% python3 -q
>>> import numpy as np
>>> np.set_printoptions(precision=1, suppress=True, linewidth=120)
>>> J = np.load("block15.npy")
>>> J
array([[ 4., -1.,  1., -1.],
       [ 5., -4., -1., -3.],
       [-4.,  2.,  0.,  2.],
       [-1.,  3.,  2.,  2.]])
>>> r = np.linalg.matrix_rank(J)
>>> r
np.int64(3)
>>> N = np.linalg.svd(J)[2][r:].T
>>> N[:, 0] / N[np.abs(N[:, 0]).round(6).argmax(), 0]
array([-0.5, -0.5,  1. , -0.5])
>>> np.linalg.matrix_rank(J.T @ J), np.linalg.matrix_rank(J @ J.T)
(np.int64(3), np.int64(3))
>>> [int(np.linalg.matrix_rank(np.delete(J, i, axis=0))) for i in range(4)]
[3, 3, 2, 3]
>>> [round(float(x), 1) for x in np.linalg.svd(J, compute_uv=False)[:3]]
[10.0, 3.5, 0.3]
>>> other = J / np.sqrt((J ** 2).mean(axis=1, keepdims=True))
>>> np.linalg.matrix_rank(J - J.mean(axis=1, keepdims=True))
np.int64(3)
>>> J - J.mean(axis=1, keepdims=True)
array([[ 3.2, -1.8,  0.2, -1.8],
       [ 5.8, -3.2, -0.2, -2.2],
       [-4. ,  2. ,  0. ,  2. ],
       [-2.5,  1.5,  0.5,  0.5]])
>>> t = np.radians(90)
>>> r_ = np.eye(4)
>>> r_[3, 3] = r_[0, 0] = np.cos(t)
>>> r_[3, 0], r_[0, 3] = -np.sin(t), np.sin(t)
>>> r_.round(1) + 0
array([[ 0.,  0.,  0.,  1.],
       [ 0.,  1.,  0.,  0.],
       [ 0.,  0.,  1.,  0.],
       [-1.,  0.,  0.,  0.]])
>>> other = J @ r_.T
>>> np.round(np.linalg.det(r_), 1), np.trace(r_)
(np.float64(1.0), np.float64(2.0))
>>> np.allclose(J @ J.T, other @ other.T)
True
>>> np.round(np.linalg.svd(J, compute_uv=False), 1) + 0, np.round(np.linalg.svd(other, compute_uv=False), 1) + 0
(array([10. ,  3.5,  0.3,  0. ]), array([10. ,  3.5,  0.3,  0. ]))
>>> gram = J.T @ J
>>> np.allclose(gram, gram.T)
True
>>> np.diag(gram)
array([58., 30.,  6., 18.])
>>> gram
array([[ 58., -35.,  -3., -29.],
       [-35.,  30.,   9.,  23.],
       [ -3.,   9.,   6.,   6.],
       [-29.,  23.,   6.,  18.]])
>>> np.trace(gram), (J ** 2).sum()
(np.float64(112.0), np.float64(112.0))
>>> W0 = np.load("m.npy")
>>> W0
array([[ 0.,  0.,  0.,  0.],
       [ 0., -2., -2., -1.],
       [ 0., -1.,  0.,  1.],
       [ 0.,  2.,  0.,  0.]])
>>> proj = np.triu(np.array([[-2, 1, -1, 0], [1, 1, 2, -1], [-1, -1, 0, 0], [1, -1, 2, -1]]), 1) + np.eye(4)
>>> other = proj @ W0 @ np.linalg.inv(proj)
>>> np.linalg.matrix_rank(other)
np.int64(3)
>>> round(float(np.linalg.det(other)), 1)
0.0
>>> other
array([[ 0., -1.,  0., -3.],
       [ 0., -6., 10., -5.],
       [ 0., -1.,  2.,  0.],
       [ 0.,  2., -4.,  2.]])
>>> M = np.load("data.npy")
>>> M
array([[ 1,  1,  5,  5],
       [ 0,  0, 10,  3],
       [ 0,  0,  5,  1],
       [ 0,  2,  8,  7],
       [ 0,  2,  5,  7],
       [ 0,  2,  8,  7],
       [ 0,  2,  7,  7],
       [ 4,  3,  5,  9],
       [ 0,  0,  7,  0],
       [ 0,  0,  6,  3],
       [ 0,  4, 10, 11],
       [ 0,  2, 13,  7],
       [ 0,  0,  7,  3],
       [ 1,  3,  6,  9],
       [ 0,  0,  7,  3],
       [ 0,  3, 11,  9],
       [ 0,  1, 10,  5],
       [ 0,  0,  7,  3],
       [ 0,  2,  5,  7],
       [ 0,  2,  5,  7],
       [ 0,  2,  6,  7],
       [ 0,  0,  6,  1],
       [ 0,  4,  9, 11],
       [ 0,  2, 13,  7],
       [ 0,  0,  6,  1],
       [ 0,  4, 11, 11],
       [ 0,  1,  9,  5],
       [ 0,  1,  6,  5],
       [ 0,  0,  7,  3],
       [ 0,  0,  5,  0],
       [ 0,  0,  6,  3]])
>>> gram = np.cov(M, rowvar=False)
>>> gram.shape
(4, 4)
>>> gram
array([[ 0.6,  0.3, -0.5,  0.6],
       [ 0.3,  1.8,  1.2,  4.2],
       [-0.5,  1.2,  5.7,  3. ],
       [ 0.6,  4.2,  3. , 10.4]])
>>> np.corrcoef(M.T)
array([[ 1. ,  0.3, -0.3,  0.2],
       [ 0.3,  1. ,  0.4,  1. ],
       [-0.3,  0.4,  1. ,  0.4],
       [ 0.2,  1. ,  0.4,  1. ]])
>>> np.polyfit(M[:, 3], M[:, 1], 1)
array([ 0.4, -0.8])
>>> np.median(M, axis=0)
array([0., 1., 7., 5.])
>>> L = np.linalg.cholesky(gram)
>>> gram / np.sqrt(np.outer(np.diag(gram), np.diag(gram)))
array([[ 1. ,  0.3, -0.3,  0.2],
       [ 0.3,  1. ,  0.4,  1. ],
       [-0.3,  0.4,  1. ,  0.4],
       [ 0.2,  1. ,  0.4,  1. ]])
>>> np.linalg.eigvalsh(gram).min() > 0
np.True_
>>> d = np.linalg.norm(M[:, None] - M[None], axis=-1)
>>> d[8].round(6).argsort(kind="stable")[:4]
array([ 8, 21, 24, 29])
>>> np.unravel_index(d.round(6).argmax(), d.shape)
(np.int64(25), np.int64(29))
>>> np.flatnonzero(d[8] < d.mean() / 2)
array([ 2,  8, 21, 24, 29])
>>> d.shape
(31, 31)
>>> np.linalg.matrix_rank(d ** 2)
np.int64(6)
>>> Q, r_ = np.linalg.qr(M)
>>> Q.shape, r_.shape
((31, 4), (4, 4))
>>> np.round(Q.T @ Q, 1) + 0
array([[1., 0., 0., 0.],
       [0., 1., 0., 0.],
       [0., 0., 1., 0.],
       [0., 0., 0., 1.]])
>>> np.round(np.trace(Q @ Q.T), 1)
np.float64(4.0)
>>> round(float(abs(r_[0, 0])), 1), np.round(np.linalg.norm(M[:, 0]), 1)
(4.2, np.float64(4.2))
>>> r_
array([[ -4.2,  -3.8,  -7.3, -11.8],
       [  0. , -10. , -32.7, -31.3],
       [  0. ,   0. , -27.7,  -8.1],
       [  0. ,   0. ,   0. ,  -5.2]])
>>> Q.round(1) + 0
array([[-0.2,  0. , -0.1, -0.2],
       [ 0. ,  0. , -0.4,  0. ],
       [ 0. ,  0. , -0.2,  0.1],
       [ 0. , -0.2, -0.1, -0.1],
       [ 0. , -0.2,  0.1, -0.2],
       [ 0. , -0.2, -0.1, -0.1],
       [ 0. , -0.2,  0. , -0.1],
       [-0.9,  0.1,  0. ,  0.1],
       [ 0. ,  0. , -0.3,  0.4],
       [ 0. ,  0. , -0.2, -0.2],
       [ 0. , -0.4,  0.1,  0.1],
       [ 0. , -0.2, -0.2,  0.2],
       [ 0. ,  0. , -0.3, -0.2],
       [-0.2, -0.2,  0.1, -0.1],
       [ 0. ,  0. , -0.3, -0.2],
       [ 0. , -0.3,  0. ,  0.1],
       [ 0. , -0.1, -0.2,  0. ],
       [ 0. ,  0. , -0.3, -0.2],
       [ 0. , -0.2,  0.1, -0.2],
       [ 0. , -0.2,  0.1, -0.2],
       [ 0. , -0.2,  0. , -0.2],
       [ 0. ,  0. , -0.2,  0.1],
       [ 0. , -0.4,  0.1,  0.1],
       [ 0. , -0.2, -0.2,  0.2],
       [ 0. ,  0. , -0.2,  0.1],
       [ 0. , -0.4,  0.1,  0.2],
       [ 0. , -0.1, -0.2,  0. ],
       [ 0. , -0.1, -0.1, -0.2],
       [ 0. ,  0. , -0.3, -0.2],
       [ 0. ,  0. , -0.2,  0.3],
       [ 0. ,  0. , -0.2, -0.2]])
>>> rng = np.random.default_rng(11)
>>> z = rng.integers(0, 3, 6)
>>> A = (z[:, None] == z) * 3 + np.eye(6)
>>> A
array([[4., 3., 0., 0., 0., 0.],
       [3., 4., 0., 0., 0., 0.],
       [0., 0., 4., 0., 0., 0.],
       [0., 0., 0., 4., 3., 3.],
       [0., 0., 0., 3., 4., 3.],
       [0., 0., 0., 3., 3., 4.]])
>>> # equal to its transpose
>>> other = A / np.linalg.norm(A, axis=1, keepdims=True)
>>> gram = other @ other.T
>>> np.argwhere(np.triu(np.abs(gram) > 0.95, 1))
array([[0, 1],
       [3, 4],
       [3, 5],
       [4, 5]])
>>> np.degrees(np.arccos(np.clip(gram[4, 0], -1, 1)))
np.float64(90.0)
>>> (np.abs(gram) > 0.9).astype(int)
array([[1, 1, 0, 0, 0, 0],
       [1, 1, 0, 0, 0, 0],
       [0, 0, 1, 0, 0, 0],
       [0, 0, 0, 1, 1, 1],
       [0, 0, 0, 1, 1, 1],
       [0, 0, 0, 1, 1, 1]])
>>> Q, vecs = np.linalg.qr(A[:, :2])[0], np.linalg.qr(A[:, 2:])[0]
>>> sig = np.linalg.svd(Q.T @ vecs, compute_uv=False)
>>> sig.round(1) + 0
array([0., 0.])
>>> L = np.linalg.cholesky(A)
>>> round(float(np.prod(np.diag(L)) ** 2), 1), round(np.linalg.det(A), 1)
(280.0, np.float64(280.0))
>>> A / np.sqrt(np.outer(np.diag(A), np.diag(A)))
array([[1. , 0.8, 0. , 0. , 0. , 0. ],
       [0.8, 1. , 0. , 0. , 0. , 0. ],
       [0. , 0. , 1. , 0. , 0. , 0. ],
       [0. , 0. , 0. , 1. , 0.8, 0.8],
       [0. , 0. , 0. , 0.8, 1. , 0.8],
       [0. , 0. , 0. , 0.8, 0.8, 1. ]])
>>> L @ L.T
array([[4., 3., 0., 0., 0., 0.],
       [3., 4., 0., 0., 0., 0.],
       [0., 0., 4., 0., 0., 0.],
       [0., 0., 0., 4., 3., 3.],
       [0., 0., 0., 3., 4., 3.],
       [0., 0., 0., 3., 3., 4.]])
>>> np.linalg.eigvalsh(A).min() > 0
np.True_
>>> evals, vecs = np.linalg.eigh(A)
>>> vec = np.array([5, 8, -1, 4, 8, 3])
>>> vec @ A @ vec
np.float64(1364.0)
>>> (np.sign(vecs[:, -1].round(6)) == np.sign(vecs[0, -1].round(6))).astype(int)
array([1, 1, 1, 0, 0, 0])
>>> np.linalg.eigvalsh(A[1:, 1:])
array([ 1.,  1.,  4.,  4., 10.])
>>> vecs * np.abs(evals) @ vecs.T
array([[4., 3., 0., 0., 0., 0.],
       [3., 4., 0., 0., 0., 0.],
       [0., 0., 4., 0., 0., 0.],
       [0., 0., 0., 4., 3., 3.],
       [0., 0., 0., 3., 4., 3.],
       [0., 0., 0., 3., 3., 4.]])
>>> vec = np.ones(6)
>>> for _ in range(5):
...     vec = A @ vec
...     vec /= np.linalg.norm(vec)
...     print(round(vec @ A @ vec, 1))
... 
9.1
9.5
9.8
9.9
9.9
>>> round(float(np.linalg.eigvalsh(A)[-1]), 1)
10.0
>>> vec.round(1) + 0
array([0.1, 0.1, 0. , 0.6, 0.6, 0.6])
>>> E = np.loadtxt("a.csv", delimiter=",")
>>> E
array([[1. , 0. , 0. , 0. , 0. ],
       [0. , 1. , 0. , 0. , 0. ],
       [0. , 0. , 1. , 0. , 0. ],
       [0. , 0. , 0.2, 0.5, 0.2],
       [0. , 0. , 0.5, 0. , 0.5]])
>>> Q = E.astype(float).copy()
>>> for j in range(5):
...     Q[:, j] -= Q[:, :j] @ (Q[:, :j].T @ Q[:, j])
...     Q[:, j] /= np.linalg.norm(Q[:, j])
... 
>>> np.round(Q.T @ E, 1) + 0
array([[1. , 0. , 0. , 0. , 0. ],
       [0. , 1. , 0. , 0. , 0. ],
       [0. , 0. , 1.1, 0.1, 0.3],
       [0. , 0. , 0. , 0.5, 0.2],
       [0. , 0. , 0. , 0. , 0.4]])
>>> z = rng.permutation(5)
>>> z
array([4, 2, 1, 0, 3])
>>> other = E[z][:, z]
>>> np.allclose(other, E)
False
>>> np.sort(np.abs(np.linalg.eigvals(other)))
array([0.5, 0.5, 1. , 1. , 1. ])
>>> round(float(np.linalg.det(other)), 1), round(np.linalg.det(E[z]), 1)
(0.2, np.float64(-0.2))
>>> (E + E.T) / 2
array([[1. , 0. , 0. , 0. , 0. ],
       [0. , 1. , 0. , 0. , 0. ],
       [0. , 0. , 1. , 0.1, 0.2],
       [0. , 0. , 0.1, 0.5, 0.1],
       [0. , 0. , 0.2, 0.1, 0.5]])
>>> (E - E.T) / 2
array([[ 0. ,  0. ,  0. ,  0. ,  0. ],
       [ 0. ,  0. ,  0. ,  0. ,  0. ],
       [ 0. ,  0. ,  0. , -0.1, -0.2],
       [ 0. ,  0. ,  0.1,  0. ,  0.1],
       [ 0. ,  0. ,  0.2, -0.1,  0. ]])
>>> E @ E
array([[1. , 0. , 0. , 0. , 0. ],
       [0. , 1. , 0. , 0. , 0. ],
       [0. , 0. , 1. , 0. , 0. ],
       [0. , 0. , 0.5, 0.2, 0.2],
       [0. , 0. , 0.8, 0. , 0.2]])
>>> np.allclose(E @ E.T, E.T @ E)
False
>>> np.trace(E)
np.float64(4.0)
>>> round(np.abs(np.linalg.eigvals(E)).max(), 1)
np.float64(1.0)
>>> E.shape
(5, 5)
>>> E.sum(axis=0)
array([1. , 1. , 1.8, 0.5, 0.8])
>>> np.diff(E, axis=0)
array([[-1. ,  1. ,  0. ,  0. ,  0. ],
       [ 0. , -1. ,  1. ,  0. ,  0. ],
       [ 0. ,  0. , -0.8,  0.5,  0.2],
       [ 0. ,  0. ,  0.2, -0.5,  0.2]])
>>> np.count_nonzero(E)
np.int64(8)
>>> np.unravel_index(np.abs(E).argmax(), E.shape)
(np.int64(0), np.int64(0))
>>> np.poly(E)
array([ 1. , -4. ,  6.2, -4.8,  1.8, -0.2])
>>> X = np.array([[0.1, 0.3, -2.3, -0.4, -2.0],
...     [0.1, -0.6, 1.5, 0.5, 1.4],
...     [0.9, 0.0, 0.2, -0.9, -0.5],
...     [-1.2, -2.1, 0.2, -1.0, -0.6],
...     [0.4, 0.1, -0.8, -0.2, 1.2],
...     [0.0, -2.3, -0.2, 0.3, 0.6]])
>>> X
array([[ 0.1,  0.3, -2.3, -0.4, -2. ],
       [ 0.1, -0.6,  1.5,  0.5,  1.4],
       [ 0.9,  0. ,  0.2, -0.9, -0.5],
       [-1.2, -2.1,  0.2, -1. , -0.6],
       [ 0.4,  0.1, -0.8, -0.2,  1.2],
       [ 0. , -2.3, -0.2,  0.3,  0.6]])
>>> Q, vecs = np.linalg.qr(X[:, :3])[0], np.linalg.qr(X[:, 3:])[0]
>>> sig = np.linalg.svd(Q.T @ vecs, compute_uv=False)
>>> round(float(np.linalg.norm(Q @ Q.T - vecs @ vecs.T, 2)), 1)
1.0
>>> np.degrees(np.arccos(sig.clip(0, 1)))
array([43.8, 70. ])
>>> (sig > 0.9).sum()
np.int64(0)
>>> t = np.radians(120)
>>> r_ = np.eye(5)
>>> r_[2, 2] = r_[3, 3] = np.cos(t)
>>> r_[2, 3], r_[3, 2] = -np.sin(t), np.sin(t)
>>> r_
array([[ 1. ,  0. ,  0. ,  0. ,  0. ],
       [ 0. ,  1. ,  0. ,  0. ,  0. ],
       [ 0. ,  0. , -0.5, -0.9,  0. ],
       [ 0. ,  0. ,  0.9, -0.5,  0. ],
       [ 0. ,  0. ,  0. ,  0. ,  1. ]])
>>> other = X @ r_.T
>>> other
array([[ 0.1,  0.3,  1.5, -1.8, -2. ],
       [ 0.1, -0.6, -1.2,  1. ,  1.4],
       [ 0.9,  0. ,  0.7,  0.6, -0.5],
       [-1.2, -2.1,  0.8,  0.7, -0.6],
       [ 0.4,  0.1,  0.6, -0.6,  1.2],
       [ 0. , -2.3, -0.2, -0.3,  0.6]])
>>> np.allclose(X @ X.T, other @ other.T)
True
>>> np.abs(other - X).max(axis=0)
array([0. , 0. , 3.8, 1.7, 0. ])
